$ ipython --no-banner

In [1]: import numpy as np

In [2]: np.set_printoptions(suppress=True, linewidth=160)

In [3]: rnd = lambda a: np.round(a, 1) + 0

In [4]: mat = np.load("test14.npy")

In [5]: print(mat)
[[ 0.  0. -1.]
 [ 0.  1.  0.]
 [ 1.  0.  0.]]

In [6]: print((np.linalg.matrix_power((mat != 0) + (mat.T != 0) + np.eye(3), 3) > 0).astype(int))
[[1 0 1]
 [0 1 0]
 [1 0 1]]

In [7]: print(mat @ mat)
[[-1.  0.  0.]
 [ 0.  1.  0.]
 [ 0.  0. -1.]]

In [8]: print(rnd(np.sort(np.linalg.eigvals(mat).real)))
[0. 0. 1.]

In [9]: print(rnd(np.linalg.det(mat)))
1.0

In [10]: B = np.array([[-3, 3, -1], [2, 1, 2]])

In [11]: C = np.kron(B, mat)

In [12]: print(C)
[[-0. -0.  3.  0.  0. -3. -0. -0.  1.]
 [-0. -3. -0.  0.  3.  0. -0. -1. -0.]
 [-3. -0. -0.  3.  0.  0. -1. -0. -0.]
 [ 0.  0. -2.  0.  0. -1.  0.  0. -2.]
 [ 0.  2.  0.  0.  1.  0.  0.  2.  0.]
 [ 2.  0.  0.  1.  0.  0.  2.  0.  0.]]

In [13]: print(C.shape)
(6, 9)

In [14]: print(np.linalg.matrix_rank(C))
6

In [15]: r0 = np.array([2, 1, 0])

In [16]: print(np.polyval(r0, C[0]))
[ 0.  0. 21.  0.  0. 15.  0.  0.  3.]

In [17]: print(np.cross(C[0, :3], C[5, :3]))
[-0.  6.  0.]

In [18]: B = mat / np.linalg.norm(mat, axis=1, keepdims=True)

In [19]: gram = B @ B.T

In [20]: print(rnd(np.linalg.norm(B, axis=1)))
[1. 1. 1.]

In [21]: print((np.abs(gram) > 0.9).astype(int))
[[1 0 0]
 [0 1 0]
 [0 0 1]]

In [22]: print(gram)
[[1. 0. 0.]
 [0. 1. 0.]
 [0. 0. 1.]]

In [23]: left, sigma, VT = np.linalg.svd(mat, full_matrices=False)

In [24]: print(rnd(np.cumsum(sigma ** 2) / np.sum(sigma ** 2)))
[0.3 0.7 1. ]

In [25]: print(sigma / sigma[0])
[1. 1. 1.]

In [26]: print(rnd(np.sqrt((sigma ** 2).sum())), rnd(np.linalg.norm(mat)))
1.7 1.7

In [27]: print((sigma > 1e-8).sum())
3

In [28]: A = np.load("dump.npy")

In [29]: print(A)
[[ 15  -2   2   2   2   0]
 [  0   2   1   0   1  -2]
 [  1   1 -23   1  -2  -1]
 [ -1   0   1  -7  -1  -2]
 [ -2   0   2  -2   1   2]
 [  2   2   0   0   2 -11]]

In [30]: print(rnd(np.linalg.norm(A)))
31.5

In [31]: print(A.shape)
(6, 6)

In [32]: x0 = np.array([3, 3, 2, -1, 0, -2])

In [33]: rhs = A @ x0

In [34]: coef, lr = np.zeros(6), 1 / np.linalg.norm(A, 2) ** 2

In [35]: for i in range(60):
    ...:     coef -= lr * A.T @ (A @ coef - rhs)
    ...:     if i % 10 == 0: print(i, round(np.linalg.norm(A @ coef - rhs), 1))
    ...: 
0 32.5
10 4.8
20 4.0
30 3.7
40 3.5
50 3.4

In [36]: print(rnd(np.linalg.cond(A)))
21.2

In [37]: print(rnd(coef))
[ 2.6  0.7  1.8 -0.9  0.8 -2.4]

In [38]: print(rnd(np.linalg.norm(A, 2)))
23.4

In [39]: print(A[3] @ A[1])
4

In [40]: print(np.linalg.norm(A, axis=1).argmax())
2

In [41]: print(rnd(np.linalg.norm(A, "nuc")))
61.1

In [42]: print(rnd(np.linalg.norm(A) ** 2 / np.linalg.norm(A, 2) ** 2))
1.8

In [43]: B = np.linalg.inv(A)

In [44]: print((np.abs(B) > 1e-9).astype(int))
[[1 1 1 1 1 1]
 [1 1 1 1 1 1]
 [1 1 1 1 1 1]
 [1 1 1 1 1 1]
 [1 1 1 1 1 1]
 [1 1 1 1 1 1]]

In [45]: print(rnd(np.linalg.det(A) * np.linalg.det(B)))
1.0

In [46]: W = np.array([[0, 0, 1, 0, 1, 2],
    ...:     [0, 0, 0, 1, 0, 0],
    ...:     [0, 1, 2, 2, 2, 0],
    ...:     [2, 2, 2, 0, 0, 0],
    ...:     [0, 2, 2, 1, 1, 2],
    ...:     [1, 1, 1, 1, 2, 0]])

In [47]: coef = np.array([-2, 2, 0, 0, 0, -2])

In [48]: H = np.maximum(A @ W + coef, 0)

In [49]: print(rnd((H > 0).mean(axis=0)))
[0.2 0.5 0.5 0.5 0.3 0.3]

In [50]: print(np.linalg.matrix_rank(H))
4

In [51]: print((H > 0).astype(int))
[[1 1 1 1 1 1]
 [0 1 1 1 0 0]
 [0 0 0 0 0 0]
 [0 0 0 0 0 0]
 [0 1 1 1 1 0]
 [0 0 0 0 0 1]]

In [52]: C = np.array([[1, 0, 1], [2, 2, 2], [0, 2, 2], [1, 1, 2], [0, 0, 2], [0, 1, 2]])

In [53]: print(W @ C)
[[ 0  4  8]
 [ 1  1  2]
 [ 4  8 14]
 [ 6  8 10]
 [ 5 11 16]
 [ 4  5 11]]

In [54]: print((H @ C).round(6).argmax(axis=1))
[2 2 0 0 2 2]

In [55]: print(H @ C)
[[ 30 114 194]
 [  9  13  16]
 [  0   0   0]
 [  0   0   0]
 [ 15  19  40]
 [  0   6  12]]

In [56]: M = np.array([[0.4, -2.0, -2.2],
    ...:     [2.1, -2.1, 0.5],
    ...:     [-0.3, -2.4, -1.8],
    ...:     [1.9, -1.2, -1.9],
    ...:     [-3.0, -0.1, -0.2],
    ...:     [2.6, -1.5, 0.3],
    ...:     [-0.4, -2.4, 1.8],
    ...:     [1.4, 2.4, 1.2],
    ...:     [-0.4, 1.9, 2.3],
    ...:     [0.1, -0.7, 2.9],
    ...:     [-2.6, -0.9, 1.3],
    ...:     [0.9, 1.2, -2.6],
    ...:     [-0.2, 1.3, -2.7],
    ...:     [-1.4, 2.6, -0.7],
    ...:     [0.5, 1.9, -2.3],
    ...:     [2.8, 0.9, -0.3],
    ...:     [-1.4, 2.4, 1.1],
    ...:     [0.9, 2.7, -0.8]])

In [57]: B = np.c_[M[:, :1] @ np.array([[2]]), np.array([1, -2, 0, -3, 2, -1, -2, 1, 3, 0, 3, 0, 0, -2, -2, 2, -2, 3])]

In [58]: print(B)
[[ 0.8  1. ]
 [ 4.2 -2. ]
 [-0.6  0. ]
 [ 3.8 -3. ]
 [-6.   2. ]
 [ 5.2 -1. ]
 [-0.8 -2. ]
 [ 2.8  1. ]
 [-0.8  3. ]
 [ 0.2  0. ]
 [-5.2  3. ]
 [ 1.8  0. ]
 [-0.4  0. ]
 [-2.8 -2. ]
 [ 1.  -2. ]
 [ 5.6  2. ]
 [-2.8 -2. ]
 [ 1.8  3. ]]

In [59]: print(rnd(np.linalg.norm(B - M @ np.linalg.lstsq(M, B)[0], axis=0)))
[0.  7.7]

In [60]: print(np.linalg.matrix_rank(B))
2

In [61]: m1 = np.load("m.npy")

In [62]: print(m1)
[[ -2  -2  -2  -2  -2  -2  -2]
 [ -2  -4  -4  -4  -4  -4  -4]
 [ -2  -4  -6  -6  -6  -6  -6]
 [ -2  -4  -6  -8  -8  -8  -8]
 [ -2  -4  -6  -8 -10 -10 -10]
 [ -2  -4  -6  -8 -10 -12 -12]
 [ -2  -4  -6  -8 -10 -12 -14]]

In [63]: print(rnd(np.linalg.eigvalsh(m1).min()))
-45.8

In [64]: print([round(float(np.linalg.det(m1[:i, :i])), 2) + 0 for i in range(1, 8)])
[-2.0, 4.0, -8.0, 16.0, -32.0, 64.0, -128.0]

In [65]: blk = np.stack([m1, 2 * m1, m1[::-1]])

In [66]: print(blk.shape)
(3, 7, 7)

In [67]: print(np.linalg.matrix_rank(blk))
[7 7 7]

In [68]: print(blk.sum(axis=0))
[[ -8 -10 -12 -14 -16 -18 -20]
 [ -8 -16 -18 -20 -22 -24 -24]
 [ -8 -16 -24 -26 -28 -28 -28]
 [ -8 -16 -24 -32 -32 -32 -32]
 [ -8 -16 -24 -30 -36 -36 -36]
 [ -8 -16 -22 -28 -34 -40 -40]
 [ -8 -14 -20 -26 -32 -38 -44]]

In [69]: print(np.einsum("bij,cij->bc", blk, blk))
[[2128 4256 1528]
 [4256 8512 3056]
 [1528 3056 2128]]

In [70]: print(rnd(np.linalg.norm(blk, axis=(1, 2))))
[46.1 92.3 46.1]

In [71]: print((blk @ m1.T).shape)
(3, 7, 7)

In [72]: B = m1[0, 0] * m1[1:] - np.outer(m1[1:, 0], m1[0])

In [73]: print(B)
[[ 0  4  4  4  4  4  4]
 [ 0  4  8  8  8  8  8]
 [ 0  4  8 12 12 12 12]
 [ 0  4  8 12 16 16 16]
 [ 0  4  8 12 16 20 20]
 [ 0  4  8 12 16 20 24]]

In [74]: print(m1[:, 0] / m1[0, 0])
[1. 1. 1. 1. 1. 1. 1.]

In [75]: print(np.linalg.matrix_rank(B), np.linalg.matrix_rank(m1))
6 7

In [76]: print(np.flatnonzero(~B.round(6).any(axis=1)))
[]

In [77]: rng = np.random.default_rng(21762)

In [78]: idx = rng.permutation(7)

In [79]: print(idx)
[2 0 5 6 4 1 3]

In [80]: B = m1[idx][:, idx]

In [81]: print(np.diag(B))
[ -6  -2 -12 -14 -10  -4  -8]

In [82]: print(B)
[[ -6  -2  -6  -6  -6  -4  -6]
 [ -2  -2  -2  -2  -2  -2  -2]
 [ -6  -2 -12 -12 -10  -4  -8]
 [ -6  -2 -12 -14 -10  -4  -8]
 [ -6  -2 -10 -10 -10  -4  -8]
 [ -4  -2  -4  -4  -4  -4  -4]
 [ -6  -2  -8  -8  -8  -4  -8]]

In [83]: print(rnd(np.sort(np.abs(np.linalg.eigvals(B)))))
[ 0.5  0.6  0.8  1.1  2.   5.2 45.8]

In [84]: print(rnd(np.linalg.det(B)), rnd(np.linalg.det(m1[idx])))
-128.0 -128.0
